% python3 -q
>>> import numpy as np
>>> from numpy import linalg as LA
>>> np.set_printoptions(precision=4, suppress=True, linewidth=200)
>>> def rnd(a):
...     return np.round(a, 4) + 0
... 
>>> F = np.loadtxt("out17.csv", delimiter=",")
>>> F
array([[-2.6895, -7.5336,  5.04  ],
       [ 4.3508,  1.0824,  6.456 ],
       [ 1.3925, -0.4616,  3.9066],
       [-1.467 , -8.0638,  7.1929],
       [ 3.2321, -0.0709,  6.0277],
       [-1.2431, -0.5239,  0.3995],
       [-3.3592, -3.2912,  0.1411],
       [ 3.4836,  1.4389,  4.9471],
       [-2.1891,  2.4366, -3.6668],
       [-1.424 , -0.3448, -0.0139],
       [ 5.1305,  1.8646,  6.7746],
       [ 3.0257,  3.344 ,  2.5346],
       [-5.0833,  1.8823, -7.0606],
       [-1.2004,  1.6179, -1.5585],
       [-2.7255,  4.263 , -6.1115]])
>>> Xc = (F - F.mean(axis=0)) / F.std(axis=0)
>>> rnd(Xc.std(axis=0))
array([1., 1., 1.])
>>> c = LA.lstsq(np.delete(Xc, 1, axis=1), Xc[:, 1])[0]
>>> print(rnd(c))
[ 1.276  -1.3876]
>>> rnd(1 - np.var(Xc[:, 1] - np.delete(Xc, 1, axis=1) @ c))
np.float64(1.0)
>>> np.abs(c).argmax()
np.int64(1)
>>> Xc = F - F.mean(axis=0)
>>> U, sv, vt = LA.svd(Xc, full_matrices=False)
>>> rnd(np.abs(vt[-1]))
array([0.7018, 0.4882, 0.5187])
>>> (np.sign(U[:, 0]) == np.sign(U[0, 0])).astype(int)
array([1, 1, 1, 1, 1, 0, 0, 1, 0, 0, 1, 1, 0, 0, 0])
>>> print(rnd(Xc.mean(axis=0)))
[0. 0. 0.]
>>> np.abs(U[:, 0]).argmax()
np.int64(12)
>>> rnd(vt[0] * np.sign(vt[0, np.abs(vt[0]).argmax()]))
array([ 0.4122, -0.3156,  0.8547])
>>> rnd((sv ** 2).sum() ** 2 / (sv ** 4).sum())
np.float64(1.7968)
>>> np.searchsorted(np.cumsum(sv ** 2) / (sv ** 2).sum(), 0.9) + 1
np.int64(2)
>>> x = np.array([-2, 0, 1])
>>> target = F @ x
>>> rnd(LA.solve(F.T @ F, F.T @ target))
array([-2.,  0.,  1.])
>>> rnd(LA.lstsq(F, target)[0])
array([-2.,  0.,  1.])
>>> rng = np.random.default_rng(2884)
>>> target = target + 0.3 * rng.normal(size=15)
>>> print(rnd(target))
[10.357  -2.3771  1.2091 10.3943 -0.7432  3.1369  7.2414 -1.8173  0.864   3.2215 -4.1962 -3.3998  3.5298  1.3646 -0.4753]
>>> c, *_ = LA.lstsq(F, target)
>>> print(rnd(c))
[-2.1725  0.0817  1.0732]
>>> rnd(F.T @ (target - F @ c))
array([0., 0., 0.])
>>> rnd(LA.norm(target - F @ c))
np.float64(0.8338)
>>> c.round()
array([-2.,  0.,  1.])
>>> Xc = F - F.mean(axis=0)
>>> V = LA.svd(Xc)[2][:2]
>>> M2 = Xc - Xc @ V.T @ V
>>> print(rnd(np.diag(V.T @ V)))
[0.5074 0.7616 0.7309]
>>> rnd(np.cov(Xc @ V.T, rowvar=False))
array([[30.1829,  0.    ],
       [ 0.    , 14.9902]])
>>> E = np.array([[1.0, 0.7, 0.49], [0.7, 1.0, 0.7], [0.49, 0.7, 1.0]])
>>> P = np.triu(np.array([[0, -5, -1], [-1, 1, 2], [2, -2, -3]]), 1) + np.eye(3)
>>> M2 = P @ E @ LA.inv(P)
>>> print(np.trace(M2), np.trace(E))
3.0 3.0
>>> rnd(LA.det(M2))
np.float64(0.2601)
>>> print(LA.matrix_rank(M2))
3
>>> rnd(P @ E - E @ P)
array([[-3.99, -0.7 , -4.9 ],
       [ 0.98,  4.9 ,  0.7 ],
       [ 0.  ,  2.45, -0.91]])
>>> rnd(np.poly(M2))
array([ 1.    , -3.    ,  1.7799, -0.2601])
>>> rnd(M2)
array([[ -2.99, -19.95,  32.9 ],
       [  1.68,  10.8 , -17.22],
       [  0.49,   3.15,  -4.81]])
>>> LA.cond(M2) > 100
np.True_
>>> feats = np.load("test6.npy")
>>> print(feats)
[[  2   5  -6 -15]
 [  3   8  -9 -24]
 [  0   0   6  15]
 [  0   0   9  24]]
>>> P = np.triu(np.array([[0, 3, 0, 0], [0, 2, 1, 3], [2, 2, 3, 1], [1, 3, 3, 2]]), 1) + np.eye(4)
>>> M2 = P @ feats @ LA.inv(P)
>>> np.trace(M2), np.trace(feats)
(np.float64(40.0), np.int64(40))
>>> print(rnd(np.poly(M2)))
[   1.  -40.  310. -120.    9.]
>>> print([round(float(x), 4) for x in LA.svd(feats, compute_uv=False)[:3]])
[43.4538, 7.0413, 0.4261]
>>> ev, V = LA.eig(feats)
>>> rnd(np.sort(LA.eigvals(feats @ feats)))
array([  0.0102,   0.0918,  97.9898, 881.9082])
>>> blk = np.stack([feats, 4 * feats, feats[::-1]])
>>> rnd(LA.norm(blk, axis=(1, 2)))
array([ 44.0227, 176.0909,  44.0227])
>>> LA.matrix_rank(blk.reshape(3, -1))
np.int64(2)
>>> blk.sum(axis=0)
array([[  10,   25,  -21,  -51],
       [  15,   40,  -39, -105],
       [   3,    8,   21,   51],
       [   2,    5,   39,  105]])
>>> x = np.array([-7, -4, -1, 0])
>>> target = feats @ x
>>> target
array([-28, -44,  -6,  -9])
>>> rnd(LA.solve(feats, target + feats[:, 3]))
array([-7., -4., -1.,  1.])
>>> A = np.array([[-0.3, -1.7, -1.2],
...     [0.7, 0.4, 0.7],
...     [0.5, 0.0, 0.7],
...     [0.5, -1.9, -1.2],
...     [0.4, -0.3, -0.5],
...     [2.0, -0.9, -1.4],
...     [-0.5, 1.1, 2.2],
...     [1.0, 0.7, 1.6],
...     [-1.3, -0.2, -0.2],
...     [0.8, -1.2, -0.5],
...     [-0.1, 0.0, 0.0],
...     [0.5, -1.0, 0.8],
...     [-0.1, -1.0, -0.4],
...     [-1.2, 1.9, -0.8],
...     [0.8, 0.8, -1.6]])
>>> A[14] *= 5
>>> A
array([[-0.3, -1.7, -1.2],
       [ 0.7,  0.4,  0.7],
       [ 0.5,  0. ,  0.7],
       [ 0.5, -1.9, -1.2],
       [ 0.4, -0.3, -0.5],
       [ 2. , -0.9, -1.4],
       [-0.5,  1.1,  2.2],
       [ 1. ,  0.7,  1.6],
       [-1.3, -0.2, -0.2],
       [ 0.8, -1.2, -0.5],
       [-0.1,  0. ,  0. ],
       [ 0.5, -1. ,  0.8],
       [-0.1, -1. , -0.4],
       [-1.2,  1.9, -0.8],
       [ 4. ,  4. , -8. ]])
>>> G = np.cov(A, rowvar=False)
>>> rnd(np.polyfit(A[:, 1], A[:, 2], 1))
array([-0.7352, -0.5516])
>>> P = A @ LA.solve(A.T @ A, A.T)
>>> print(np.allclose(P @ P, P))
True
>>> rnd(P @ A[:, 1])
array([-1.7,  0.4,  0. , -1.9, -0.3, -0.9,  1.1,  0.7, -0.2, -1.2,  0. , -1. , -1. ,  1.9,  4. ])
>>> rnd(LA.eigvalsh(P))
array([0., 0., 0., 0., 0., 0., 0., 0., 0., 0., 0., 0., 1., 1., 1.])
>>> x = np.array([2, 1, -1])
>>> target = A @ x
>>> c, lr = np.zeros(3), 1 / LA.norm(A, 2) ** 2
>>> for i in range(10):
...     c -= lr * A.T @ (A @ c - target)
...     if i % 2 == 0: print(i, round(LA.norm(A @ c - target), 4))
... 
0 4.2407
2 3.3572
4 2.6718
6 2.1329
8 1.7059
>>> rnd(c)
array([ 1.5915,  0.9582, -1.2109])
>>> rnd(LA.cond(A))
np.float64(3.0923)
>>> X = np.array([[1, 0, 2], [1, 2, 0], [0, 0, 2]])
>>> X
array([[1, 0, 2],
       [1, 2, 0],
       [0, 0, 2]])
>>> np.allclose(X, X.T)
False
>>> LA.determinant(X)
Traceback (most recent call last):
  File "<python-input-83>", line 1, in <module>
    LA.determinant(X)
    ^^^^^^^^^^^^^^
AttributeError: module 'numpy.linalg' has no attribute 'determinant'
>>> rnd(np.abs(LA.eigvals(X)).max())
np.float64(2.0)
>>> np.trace(X)
np.int64(5)
>>> X @ X
array([[1, 0, 6],
       [3, 4, 2],
       [0, 0, 4]])
>>> t = rng.uniform(0, 2 * np.pi, 15)
>>> O, _ = LA.qr(np.array([[-2.5, -1.7], [-0.1, 0.3], [-0.2, 0.1]]))
>>> m1 = 20 * np.c_[np.cos(t), np.sin(t)] @ O.T
>>> rnd(m1)
array([[-19.9049,  -0.9584,  -1.6964],
       [-19.957 ,   1.2852,  -0.2604],
       [ 19.7385,   2.1175,   2.4307],
       [-11.2738, -13.6207,  -9.3477],
       [-10.3209,  14.67  ,   8.847 ],
       [-11.2615, -13.628 ,  -9.3518],
       [-12.7781, -12.6263,  -8.7918],
       [ -6.5273, -15.7504, -10.4556],
       [-11.7526, -13.3243,  -9.1836],
       [ -7.591 , -15.3855, -10.2793],
       [ -4.3711,  16.5355,  10.3667],
       [-19.7657,  -1.966 ,  -2.335 ],
       [  0.0146, -16.8358, -10.7961],
       [  3.431 ,  16.5006,  10.7684],
       [ 12.993 , -13.1099,  -7.7013]])
>>> # null space of dimension 1
>>> print(rnd(LA.eigvals(X)))
[2. 1. 2.]
>>> rnd(LA.eigvals(X).sum().real)
np.float64(5.0)
>>> np.einsum("ij,ji->", X, X)
np.int64(9)
>>> rnd(LA.det(X.T))
np.float64(4.0)
>>> x = np.array([2, -4, 5])
>>> print(np.sign((m1 @ x).round(6)))
[-1. -1.  1. -1. -1. -1. -1. -1. -1. -1. -1. -1.  1. -1.  1.]
>>> Xc = m1 - m1.mean(axis=0)
>>> U, sv, vt = LA.svd(Xc, full_matrices=False)
>>> rnd(sv)
array([55.3109, 42.8894,  0.    ])
>>> LA.matrix_rank(Xc)
np.int64(2)
>>> (np.sign(U[:, 0]) == np.sign(U[0, 0])).astype(int)
array([1, 1, 1, 0, 1, 0, 0, 0, 0, 0, 1, 0, 0, 1, 0])
>>> rnd((sv ** 2).sum() ** 2 / (sv ** 4).sum())
np.float64(1.8832)
>>> np.abs(vt[0]).argmax()
np.int64(1)
>>> rnd(LA.norm(m1, 2) / LA.norm(m1))
np.float64(0.8054)
>>> [round(float(x), 4) for x in LA.svd(m1, compute_uv=False)[:3]]
[62.3863, 45.9124, 0.0]
>>> LA.cond(m1) > 100
np.True_
>>> LA.matrix_rank(m1, rtol=0.1)
np.int64(2)
>>> M = np.vander(np.arange(4) - 2, 4, increasing=True)
>>> M
array([[ 1, -2,  4, -8],
       [ 1, -1,  1, -1],
       [ 1,  0,  0,  0],
       [ 1,  1,  1,  1]])
>>> # row 0 dominates
>>> x = np.array([0, 0, 3, 3])
>>> target = M @ x
>>> target
array([-12,   0,   0,   6])
>>> print(rnd(LA.solve(M.T, M[2])))
[0. 0. 1. 0.]
>>> print(rnd(LA.solve(M, 5 * target)))
[ 0.  0. 15. 15.]
>>> print(rnd(LA.solve(M, M[:, 3])))
[0. 0. 0. 1.]
>>> K = 2 * np.eye(3) + np.eye(3, k=1)
>>> K
array([[2., 1., 0.],
       [0., 2., 1.],
       [0., 0., 2.]])
>>> U, sv = LA.svd(K)
Traceback (most recent call last):
  File "<python-input-120>", line 1, in <module>
    U, sv = LA.svd(K)
    ^^^^^
ValueError: too many values to unpack (expected 2)
>>> U, sv, vt = LA.svd(K, full_matrices=False)
>>> rnd(sv / sv[0])
array([1.    , 0.7695, 0.4937])
>>> rnd(vt @ vt.T)
array([[1., 0., 0.],
       [0., 1., 0.],
       [0., 0., 1.]])
>>> U.shape, sv.shape, vt.shape
((3, 3), (3,), (3, 3))
>>> print(np.allclose(U * sv @ vt, K))
True
>>> (sv > 1e-8).sum()
np.int64(3)
>>> print(rnd(np.abs(vt[0])))
[0.4018 0.7285 0.5548]
>>> np.abs(U[:, 0]).round(6).argmax()
np.int64(1)
>>> print(rnd(U.T @ K @ vt.T))
[[2.7616 0.     0.    ]
 [0.     2.1249 0.    ]
 [0.     0.     1.3633]]
>>> P = np.triu(np.array([[1, 0, 2], [1, 1, 1], [1, 2, 0]]), 1) + np.eye(3)
>>> M2 = P @ K @ LA.inv(P)
>>> print(M2)
[[ 2.  1. -1.]
 [ 0.  2.  1.]
 [ 0.  0.  2.]]
>>> P @ K - K @ P
array([[ 0.,  0., -1.],
       [ 0.,  0.,  0.],
       [ 0.,  0.,  0.]])
>>> np.poly(M2)
array([ 1., -6., 12., -8.])
>>> LA.matrix_rank(M2)
np.int64(3)
